In [1]: import numpy as np

In [2]: from numpy import linalg as LA

In [3]: np.set_printoptions(precision=1, suppress=True, linewidth=100, legacy="1.25")

In [4]: rnd = lambda a: np.round(a, 1) + 0

In [5]: other = np.array([[2, 0, -3], [0, 2, 2], [1, -1, -3]])

In [6]: K = np.triu(other, 1)

In [7]: K
Out[7]: 
array([[ 0,  0, -3],
       [ 0,  0,  2],
       [ 0,  0,  0]])

In [8]: u = np.array([-1, 1, 0])

In [9]: np.convolve(K[1], u)
Out[9]: array([ 0,  0, -2,  2,  0])

In [10]: np.cross(K[1, :3], K[0, :3])
Out[10]: array([0, 0, 0])

In [11]: rnd(np.sort(np.abs(LA.eigvals(K))))
Out[11]: array([0., 0., 0.])

In [12]: rnd(np.abs(LA.eigvals(K)).max())
Out[12]: 0.0

In [13]: np.allclose(K @ K.T, K.T @ K)
Out[13]: False

In [14]: (K - K.T) / 2
Out[14]: 
array([[ 0. ,  0. , -1.5],
       [ 0. ,  0. ,  1. ],
       [ 1.5, -1. ,  0. ]])

In [15]: LA.matrix_power(K, 2)
Out[15]: 
array([[0, 0, 0],
       [0, 0, 0],
       [0, 0, 0]])

In [16]: rnd(LA.det(K))
Out[16]: 0.0

In [17]: np.argsort(-LA.norm(K, axis=0).round(6), kind="stable")[:3]
Out[17]: array([2, 0, 1])

In [18]: [round(float(x), 1) for x in LA.svd(K, compute_uv=False)[:3]]
Out[18]: [3.6, 0.0, 0.0]

In [19]: LA.matrix_rank(K, rtol=0.1)
Out[19]: 1

In [20]: LA.inv(K)
LinAlgError: Singular matrix


In [21]: np.prod(np.diag(K)), rnd(LA.det(K))
Out[21]: (0, 0.0)

In [22]: K @ K
Out[22]: 
array([[0, 0, 0],
       [0, 0, 0],
       [0, 0, 0]])

In [23]: [int(LA.matrix_rank(LA.matrix_power(K, p))) for p in range(1, 4)]
Out[23]: [1, 0, 0]
